$ ipython --no-banner

In [1]: import numpy as np

In [2]: np.set_printoptions(suppress=True, linewidth=100)

In [3]: rnd = lambda a: np.round(a, 2) + 0

In [4]: W2 = np.array([[-3, -2, 3, -1, 0],
   ...:     [1, 1, -3, 1, -1],
   ...:     [3, -1, -2, 3, 1],
   ...:     [2, 0, -1, 0, -3]])

In [5]: rng = np.random.default_rng(366)

In [6]: J = rng.normal(size=(33, 4)) @ W2 + np.array([-6, -8, -3, 9, 6])

In [7]: rnd(J)
Out[7]: 
array([[ -6.84,  -6.63,  -5.4 ,   8.72,   4.3 ],
       [ -8.72,  -9.11,  -0.26,   6.86,   4.06],
       [ -0.8 ,  -6.02,  -8.14,  12.5 ,   7.91],
       [  1.94,  -6.18, -12.38,  13.93,   2.35],
       [-13.81, -12.11,   6.29,   4.77,   6.41],
       [ -6.46,  -9.47,   0.55,   8.49,   8.07],
       [ -4.63,  -9.58,  -3.87,  10.78,   5.27],
       [ -4.66,  -5.95,  -5.15,   9.49,   7.16],
       [ -6.92,  -9.65,   2.2 ,   6.45,   5.07],
       [ -4.64,  -6.3 ,  -7.5 ,   9.  ,   0.71],
       [ -6.95, -11.56,   4.05,   7.81,   8.19],
       [ -0.65,  -7.25,  -6.59,  13.78,  11.65],
       [ -8.96,  -5.92,  -2.45,   5.89,   4.36],
       [ -5.28,  -6.51,  -6.59,  10.97,   7.93],
       [-10.62,  -8.37,  -0.31,   6.57,   5.84],
       [ -6.24,  -5.85,  -0.09,   7.04,  10.49],
       [ -9.9 ,  -6.96,  -0.49,   4.76,   2.98],
       [-10.  , -11.73,   3.46,   7.32,   7.16],
       [ -3.71,  -4.14,  -6.38,   8.41,   5.23],
       [ -3.95,  -8.96,  -7.15,  13.31,   7.48],
       [ -6.47,  -7.02,  -6.01,  10.66,   7.69],
       [ -8.94, -10.04,  -0.75,   8.87,   7.01],
       [ -9.95, -10.23,   0.58,   9.02,  10.05],
       [ -6.09,  -9.72,  -1.62,   9.49,   6.21],
       [ -5.77,  -7.04,  -4.66,   9.68,   6.87],
       [ -0.71,  -7.06,  -8.86,  14.99,  11.41],
       [-14.06,  -6.18,  -0.73,   6.13,  10.65],
       [ -9.74, -11.81,   4.02,   5.5 ,   2.66],
       [-12.17, -12.1 ,   4.6 ,   6.9 ,   8.52],
       [  1.18,  -3.89, -14.36,  13.2 ,   2.11],
       [ -7.1 ,  -8.92,   1.07,   5.89,   3.13],
       [ -3.76,  -7.07,  -4.55,   8.24,   1.71],
       [  0.71,  -8.45,  -6.56,  10.71,  -0.52]])

In [8]: Uu, sv, vt = np.linalg.svd(J)

In [9]: rnd(sv)
Out[9]: array([88.02, 38.72, 15.2 , 12.29,  0.06])

In [10]: Y = Uu[:, :4] @ np.diag(sv[:4]) @ vt[:4]

In [11]: rnd(np.abs(J - Y).max())
Out[11]: np.float64(0.02)

In [12]: rnd(np.linalg.norm(J - Y, 2)), rnd(sv[4])
Out[12]: (np.float64(0.06), np.float64(0.06))

In [13]: rnd(np.linalg.norm(J - Y) / np.linalg.norm(J))
Out[13]: np.float64(0.0)

In [14]: G = J.T @ J

In [15]: rnd(np.trace(G)), rnd((J ** 2).sum())
Out[15]: (np.float64(9629.57), np.float64(9629.57))

In [16]: rnd(np.diag(G))
Out[16]: array([1806.95, 2337.98, 1053.29, 2908.57, 1522.79])

In [17]: np.linalg.matrix_rank(G)
Out[17]: np.int64(5)

In [18]: K = np.load("w.npy")

In [19]: K
Out[19]: 
array([[ 1, -2,  4],
       [ 1, -1,  1],
       [ 1,  0,  0]])

In [20]: labels = rng.permutation(3)

In [21]: labels
Out[21]: array([2, 0, 1])

In [22]: Y = K[labels][:, labels]

In [23]: np.diag(Y)
Out[23]: array([ 0,  1, -1])

In [24]: rnd(np.sort(np.abs(np.linalg.eigvals(Y))))
Out[24]: array([1., 1., 2.])

In [25]: x = np.array([-2, 2, 0])

In [26]: target = K @ x

In [27]: target
Out[27]: array([-6, -4, -2])

In [28]: rnd(np.linalg.solve(K, -3 * target))
Out[28]: array([ 6., -6.,  0.])

In [29]: rnd(np.linalg.solve(K, K[:, 0]))
Out[29]: array([1., 0., 0.])

In [30]: rnd(np.linalg.solve(K, target + K[:, 1]))
Out[30]: array([-2.,  3.,  0.])

In [31]: O, evecs = np.linalg.qr(K[:, :2])[0], np.linalg.qr(K[:, 2:])[0]

In [32]: sv = np.linalg.svd(O.T @ evecs, compute_uv=False)

In [33]: rnd(np.degrees(np.arccos(sv.clip(0, 1))))
Out[33]: array([11.42])

In [34]: rnd(np.linalg.norm(O @ O.T - evecs @ evecs.T, 2))
Out[34]: np.float64(1.0)

In [35]: (sv > 0.9).sum()
Out[35]: np.int64(1)

In [36]: x = np.array([1, -1, -2])

In [37]: a = np.maximum(K @ x, 0)

In [38]: rnd(np.tanh(K @ x))
Out[38]: array([-1.  ,  0.  ,  0.76])

In [39]: a
Out[39]: array([0, 0, 1])

In [40]: np.maximum(K @ x, 0) - np.maximum(-K @ x, 0)
Out[40]: array([-5,  0,  1])

In [41]: K * (a > 1e-9)[:, None]
Out[41]: 
array([[0, 0, 0],
       [0, 0, 0],
       [1, 0, 0]])

In [42]: mat = np.loadtxt("block16.csv", delimiter=",")

In [43]: mat
Out[43]: 
array([[1., 2., 2., 3., 3., 2., 2.],
       [3., 3., 3., 2., 1., 0., 1.],
       [1., 3., 3., 3., 1., 1., 3.],
       [1., 0., 3., 3., 2., 2., 0.],
       [1., 0., 2., 1., 3., 1., 0.],
       [0., 0., 0., 0., 3., 1., 3.],
       [0., 2., 1., 1., 1., 0., 1.]])

In [44]: O, R = np.linalg.qr(mat)

In [45]: rnd(O @ R)
Out[45]: 
array([[1., 2., 2., 3., 3., 2., 2.],
       [3., 3., 3., 2., 1., 0., 1.],
       [1., 3., 3., 3., 1., 1., 3.],
       [1., 0., 3., 3., 2., 2., 0.],
       [1., 0., 2., 1., 3., 1., 0.],
       [0., 0., 0., 0., 3., 1., 3.],
       [0., 2., 1., 1., 1., 0., 1.]])

In [46]: rnd(np.abs(np.diag(R)))
Out[46]: array([3.61, 3.31, 2.66, 1.34, 3.9 , 0.28, 0.76])

In [47]: np.allclose(R.T @ R, mat.T @ mat)
Out[47]: True

In [48]: O.shape, R.shape
Out[48]: ((7, 7), (7, 7))

In [49]: rnd(np.trace(O @ O.T))
Out[49]: np.float64(7.0)

In [50]: P = np.triu(np.array([[3, 2, 2], [4, 4, 9], [2, 1, 5]]), 1) + np.eye(3)

In [51]: Y = P @ K @ np.linalg.inv(P)

In [52]: P @ K - K @ P
Out[52]: 
array([[ 4., -4., 18.],
       [ 9., -2.,  7.],
       [ 0., -2., -2.]])

In [53]: rnd(np.linalg.det(Y))
Out[53]: np.float64(2.0)

In [54]: np.linalg.matrix_rank(Y)
Out[54]: np.int64(3)

In [55]: Y
Out[55]: 
array([[  5., -14., 122.],
       [ 10., -21., 170.],
       [  1.,  -2.,  16.]])

In [56]: rnd(np.poly(Y))
Out[56]: array([ 1.,  0., -3., -2.])

In [57]: [round(float(x), 2) for x in np.linalg.svd(Y, compute_uv=False)[:3]]
Out[57]: [211.67, 1.97, 0.0]

In [58]: np.argsort(-np.linalg.norm(Y, axis=0).round(6), kind="stable")[:3]
Out[58]: array([2, 1, 0])

In [59]: rnd(np.linalg.norm(Y, 2) / np.linalg.norm(Y))
Out[59]: np.float64(1.0)

In [60]: T = np.stack([mat, -3 * mat, mat[::-1]])

In [61]: (T @ mat.T).shape
Out[61]: (3, 7, 7)

In [62]: rnd(np.linalg.norm(T, axis=(1, 2)))
Out[62]: array([13.3 , 39.91, 13.3 ])

In [63]: E = np.loadtxt("x.csv", delimiter=",")

In [64]: rnd(E)
Out[64]: 
array([[ 0.39,  1.97,  3.62],
       [ 0.  ,  0.  ,  0.  ],
       [-0.62, -2.98, -5.42],
       [-0.62, -3.01, -5.4 ],
       [-0.2 , -1.02, -1.8 ],
       [ 0.18,  1.  ,  1.79],
       [ 0.42,  2.01,  3.56],
       [-0.63, -3.  , -5.39],
       [-0.58, -3.03, -5.4 ],
       [-0.21, -0.99, -1.83],
       [-0.57, -3.03, -5.42],
       [ 0.61,  3.02,  5.42],
       [ 0.64,  2.97,  5.39],
       [-0.21, -0.97, -1.83],
       [ 0.62,  3.02,  5.41],
       [-0.4 , -1.98, -3.63],
       [ 0.4 ,  1.99,  3.61],
       [ 0.38,  2.  ,  3.6 ],
       [ 0.61,  3.  ,  5.39]])

In [65]: W2 = E[[1, 15]].astype(float)

In [66]: for _ in range(7):
    ...:     labels = np.linalg.norm(E[:, None] - W2, axis=-1).argmin(axis=1)
    ...:     W2 = np.array([E[labels == j].mean(axis=0) for j in range(2)])
    ...: 

In [67]: labels
Out[67]: array([0, 0, 1, 1, 1, 0, 0, 1, 1, 1, 1, 0, 0, 1, 0, 1, 0, 0, 0])

In [68]: rnd(W2)
Out[68]: 
array([[ 0.43,  2.1 ,  3.78],
       [-0.45, -2.22, -4.01]])

In [69]: x = np.array([0, 0, 0])

In [70]: target = E @ x

In [71]: rnd(np.linalg.pinv(E) @ E)
Out[71]: 
array([[1., 0., 0.],
       [0., 1., 0.],
       [0., 0., 1.]])

In [72]: rnd(np.linalg.lstsq(E, target)[0])
Out[72]: array([0., 0., 0.])

In [73]: rnd(np.linalg.solve(E.T @ E, E.T @ target))
Out[73]: array([0., 0., 0.])

In [74]: target = target + 0.05 * rng.normal(size=19)

In [75]: rnd(target)
Out[75]: 
array([ 0.  ,  0.05, -0.15,  0.01,  0.  ,  0.01, -0.01,  0.06, -0.08, -0.07,  0.01, -0.07,  0.  ,
        0.05,  0.04, -0.04,  0.04,  0.  ,  0.05])

In [76]: beta, *_ = np.linalg.lstsq(E, target)

In [77]: rnd(E.T @ (target - E @ beta))
Out[77]: array([0., 0., 0.])

In [78]: rnd(beta)
Out[78]: array([-0.4 , -0.38,  0.26])

In [79]: A = np.array([[7, 7, -7],
    ...:     [-6, -2, 2],
    ...:     [-9, 1, -9],
    ...:     [-2, 4, 0],
    ...:     [7, 3, 3],
    ...:     [9, 7, -3]]) * (rng.random((6, 3)) < 0.3)

In [80]: A
Out[80]: 
array([[ 0,  7, -7],
       [-6, -2,  0],
       [-9,  1, -9],
       [ 0,  0,  0],
       [ 0,  0,  0],
       [ 0,  0,  0]])

In [81]: # rows 3 and 4 are equal

In [82]: Y = np.c_[A[:, :2] @ np.array([[0, 2], [2, 0]]), np.array([-2, 0, 1, 0, -3, 1])]

In [83]: Y
Out[83]: 
array([[ 14,   0,  -2],
       [ -4, -12,   0],
       [  2, -18,   1],
       [  0,   0,   0],
       [  0,   0,  -3],
       [  0,   0,   1]])

In [84]: rnd(np.linalg.norm(Y - A @ np.linalg.lstsq(A, Y)[0], axis=0))
Out[84]: array([0.  , 0.  , 3.16])

In [85]: np.linalg.matrix_rank(Y)
Out[85]: np.int64(3)

In [86]: rnd(np.linalg.norm(np.linalg.qr(A)[0].T @ Y, axis=0) ** 2 / ((Y ** 2).sum(axis=0) + 1e-12))
Out[86]: array([1.  , 1.  , 0.33])
